% ipython --no-banner

In [1]: import numpy as np

In [2]: from numpy import linalg as LA

In [3]: np.set_printoptions(suppress=True, linewidth=120)

In [4]: arr = np.loadtxt("sample17.csv", delimiter=",")

In [5]: print(arr.round(3))
[[0.333 0.    0.    0.333 0.333]
 [0.125 0.5   0.25  0.125 0.   ]
 [0.222 0.111 0.444 0.222 0.   ]
 [0.25  0.    0.125 0.5   0.125]
 [0.111 0.222 0.333 0.    0.333]]

In [6]: Q = arr.astype(float).copy()

In [7]: for j in range(5):
   ...:     Q[:, j] -= Q[:, :j] @ (Q[:, :j].T @ Q[:, j])
   ...:     Q[:, j] /= LA.norm(Q[:, j])
   ...: 

In [8]: print(np.round(Q.T @ Q, 3) + 0)
[[1. 0. 0. 0. 0.]
 [0. 1. 0. 0. 0.]
 [0. 0. 1. 0. 0.]
 [0. 0. 0. 1. 0.]
 [0. 0. 0. 0. 1.]]

In [9]: u, v = arr[4], arr[3]

In [10]: round(u @ u, 3)
Out[10]: np.float64(0.284)

In [11]: round(u @ v, 3)
Out[11]: np.float64(0.111)

In [12]: p = (u @ v) / (u @ u) * u

In [13]: p.round(3)
Out[13]: array([0.043, 0.087, 0.13 , 0.   , 0.13 ])

In [14]: print(np.round(LA.norm(u + v) ** 2 + LA.norm(u - v) ** 2, 3))
1.255

In [15]: np.round(v - p, 3)
Out[15]: array([ 0.207, -0.087, -0.005,  0.5  , -0.005])

In [16]: print(LA.matrix_rank(np.outer(u, v)))
1

In [17]: np.round(np.outer(u, v), 3)
Out[17]: 
array([[0.028, 0.   , 0.014, 0.056, 0.014],
       [0.056, 0.   , 0.028, 0.111, 0.028],
       [0.083, 0.   , 0.042, 0.167, 0.042],
       [0.   , 0.   , 0.   , 0.   , 0.   ],
       [0.083, 0.   , 0.042, 0.167, 0.042]])

In [18]: feats = np.loadtxt("out14.csv", delimiter=",")

In [19]: feats
Out[19]: 
array([[  2.947,   1.402,  -6.911,  -0.989,   0.714,   4.805,  -6.018],
       [ -9.322,  -2.698,  -3.298,  -0.086,   1.658,   1.491,  -4.721],
       [ -2.516,   5.33 ,   6.653,  -2.134,   3.628,   1.092, -10.497],
       [  4.649,  -0.32 ,   2.608,   1.606,  -3.577,   3.38 ,  -1.94 ],
       [ -0.102,  -3.141,  -4.886,   3.187,   1.261,  -2.351,   8.129],
       [ -7.472,   3.26 ,  -5.195,   1.987,  -2.868,   2.85 ,  -2.645],
       [  0.753,  -0.462,  -4.223,  -6.582,  -0.675,   2.881,   1.632],
       [ -2.739,  -7.581,  -5.815,  -3.272,  -3.441,  -2.565,  -1.104],
       [ -7.702,   2.098,  -0.974,   2.33 ,   1.215,   1.281,   4.441],
       [  0.125,  -8.276,   4.688,   0.065,   0.974,   0.175,   5.97 ],
       [ -1.838,  -0.603,   1.563,  -1.586,   3.706,  -2.153,  -8.866],
       [  5.489,  -2.878,   0.59 ,  -3.195,  -1.461,   0.624,   4.724],
       [ -3.94 , -12.185,   1.776,   0.101,  -6.72 ,  -2.763,  -7.303],
       [  0.917,  -2.272,  -1.64 ,   0.63 ,  -0.623,   0.843,  -2.616],
       [ -4.834,  13.516,  -1.766,  -4.682,  -1.961,  -2.417,  -1.929],
       [ -3.484,  -1.241,  -4.064,   1.264,  -2.548,  -2.637,   5.64 ],
       [ -0.086,  -1.33 ,  -2.733,  -1.042,   1.025,  -1.69 ,   2.786],
       [  0.618,   7.322,  -5.113,   5.451,  -0.529,   1.693,   3.492],
       [ -2.108,   1.381,   0.647,  -3.472,   1.334,  -0.598,  -3.424],
       [  5.037,  -1.011,   1.07 ,   0.055,   0.244,  -4.333,   0.191],
       [  8.974,   7.568,  -0.251,   1.273,   0.811,   5.928,   2.437],
       [ -1.191,  -0.782,  -0.821,  -2.281,  -0.411,  -3.26 ,   3.885],
       [  0.005,  -0.051,   1.449,  -3.588,   0.679,   1.906,  -3.397],
       [ -5.361,  -2.658,  -3.606,  -1.729,  -0.393,   2.875,  -3.365],
       [ -4.938, -13.134,   3.12 ,   1.16 ,  -4.169,   0.137,  12.992],
       [ -2.23 ,   0.592,  -2.661,   2.45 ,   5.867,   0.292,  -5.156],
       [  4.145,   2.762,  -1.228,   2.726,   1.41 ,   0.342,  -1.108],
       [ -2.244,   1.521,   0.492,   4.075,  -0.071,   4.002,   3.533],
       [  2.838,   5.642,  -3.524,   2.93 ,   1.256,   1.981,   0.94 ],
       [  3.39 ,   7.985,  -4.664,  -0.29 ,   0.077,  -0.039,  -3.022]])

In [20]: def softmax(z):
    ...:     e = np.exp(z - z.max(axis=-1, keepdims=True))
    ...:     return e / e.sum(axis=-1, keepdims=True)
    ...: 

In [21]: np.round(softmax(feats).sum(axis=1), 3)
Out[21]: 
array([1., 1., 1., 1., 1., 1., 1., 1., 1., 1., 1., 1., 1., 1., 1., 1., 1., 1., 1., 1., 1., 1., 1., 1., 1., 1., 1., 1.,
       1., 1.])

In [22]: np.round(softmax(feats[10]), 3) + 0
Out[22]: array([0.003, 0.012, 0.103, 0.004, 0.875, 0.002, 0.   ])

In [23]: att = feats @ feats.T / np.sqrt(7)

In [24]: softmax(att).round(6).argmax(axis=1)
Out[24]: 
array([ 0,  1,  2,  3, 24,  5,  6, 12,  8, 24,  2, 24, 12, 12, 14, 24,  4, 17,  2, 19, 20, 24,  2,  1, 24, 25, 20, 27,
       20, 14])
